% ipython --no-banner

In [1]: import numpy as np

In [2]: from numpy import linalg as LA

In [3]: np.set_printoptions(precision=3, suppress=True, linewidth=140)

In [4]: m1 = np.load("out2.npy")

In [5]: m1
Out[5]: 
array([[13, 20, 11, 12,  3,  3,  3,  2,  0],
       [20, 32, 20, 16,  4,  4,  4,  4,  0],
       [11, 20, 17,  4,  1,  1,  1,  4,  0],
       [12, 16,  4, 16,  4,  4,  4,  0,  0],
       [ 3,  4,  1,  4,  1,  1,  1,  0,  0],
       [ 3,  4,  1,  4,  1,  1,  1,  0,  0],
       [ 3,  4,  1,  4,  1,  1,  1,  0,  0],
       [ 2,  4,  4,  0,  0,  0,  0,  1,  0],
       [ 0,  0,  0,  0,  0,  0,  0,  0,  0]])

In [6]: print(np.round(np.sort(np.abs(LA.eigvals(m1))), 3) + 0)
[ 0.     0.     0.     0.     0.     0.     0.    14.694 67.306]

In [7]: print(np.round(np.abs(LA.eigvals(m1)).max(), 3))
67.306

In [8]: m1 @ m1
Out[8]: 
array([[ 865, 1356,  795,  748,  187,  187,  187,  152,    0],
       [1356, 2144, 1292, 1136,  284,  284,  284,  252,    0],
       [ 795, 1292,  845,  596,  149,  149,  149,  174,    0],
       [ 748, 1136,  596,  720,  180,  180,  180,  104,    0],
       [ 187,  284,  149,  180,   45,   45,   45,   26,    0],
       [ 187,  284,  149,  180,   45,   45,   45,   26,    0],
       [ 187,  284,  149,  180,   45,   45,   45,   26,    0],
       [ 152,  252,  174,  104,   26,   26,   26,   37,    0],
       [   0,    0,    0,    0,    0,    0,    0,    0,    0]])

In [9]: LA.determinant(m1)
Traceback (most recent call last):
  Cell In[9], line 1
    LA.determinant(m1)
AttributeError: module 'numpy.linalg' has no attribute 'determinant'


In [10]: np.allclose(m1 @ m1.T, m1.T @ m1)
Out[10]: True

In [11]: (m1 + m1.T) / 2
Out[11]: 
array([[13., 20., 11., 12.,  3.,  3.,  3.,  2.,  0.],
       [20., 32., 20., 16.,  4.,  4.,  4.,  4.,  0.],
       [11., 20., 17.,  4.,  1.,  1.,  1.,  4.,  0.],
       [12., 16.,  4., 16.,  4.,  4.,  4.,  0.,  0.],
       [ 3.,  4.,  1.,  4.,  1.,  1.,  1.,  0.,  0.],
       [ 3.,  4.,  1.,  4.,  1.,  1.,  1.,  0.,  0.],
       [ 3.,  4.,  1.,  4.,  1.,  1.,  1.,  0.,  0.],
       [ 2.,  4.,  4.,  0.,  0.,  0.,  0.,  1.,  0.],
       [ 0.,  0.,  0.,  0.,  0.,  0.,  0.,  0.,  0.]])

In [12]: B = np.array([[-2, 2, -2, 1, -1, 0, 2, 2],
    ...:     [2, -2, 2, -1, 2, -1, 2, 0],
    ...:     [-2, 1, -1, -2, 1, 1, -2, -2],
    ...:     [-2, -1, 2, 1, -1, 2, 2, -2],
    ...:     [1, 0, 2, -2, 2, 1, -2, 2],
    ...:     [0, -2, -2, 2, -1, 0, 1, -2],
    ...:     [0, 2, -1, 2, 0, -1, -2, -1],
    ...:     [2, 2, 0, -2, -2, -1, 2, -2]])

In [13]: E = np.triu(B)

In [14]: print(E)
[[-2  2 -2  1 -1  0  2  2]
 [ 0 -2  2 -1  2 -1  2  0]
 [ 0  0 -1 -2  1  1 -2 -2]
 [ 0  0  0  1 -1  2  2 -2]
 [ 0  0  0  0  2  1 -2  2]
 [ 0  0  0  0  0  0  1 -2]
 [ 0  0  0  0  0  0 -2 -1]
 [ 0  0  0  0  0  0  0 -2]]

In [15]: E @ E
Out[15]: 
array([[  4,  -8,  10,   1,   1,  -3,   4, -10],
       [  0,   4,  -6,  -3,   3,   4, -19,   2],
       [  0,   0,   1,   0,   3,  -4,   1,  12],
       [  0,   0,   0,   1,  -3,   1,   2,  -6],
       [  0,   0,   0,   0,   4,   2,   1,   0],
       [  0,   0,   0,   0,   0,   0,  -2,   3],
       [  0,   0,   0,   0,   0,   0,   4,   4],
       [  0,   0,   0,   0,   0,   0,   0,   4]])

In [16]: LA.matrix_rank(E - E[0, 0] * np.eye(8))
Out[16]: np.int64(7)

In [17]: rng = np.random.default_rng(857962)

In [18]: z = rng.permutation(8)

In [19]: print(z)
[6 1 7 3 4 0 5 2]

In [20]: B = E[z][:, z]

In [21]: np.allclose(B, E)
Out[21]: False

In [22]: print(np.sort(np.abs(LA.eigvals(B))))
[0. 1. 1. 2. 2. 2. 2. 2.]
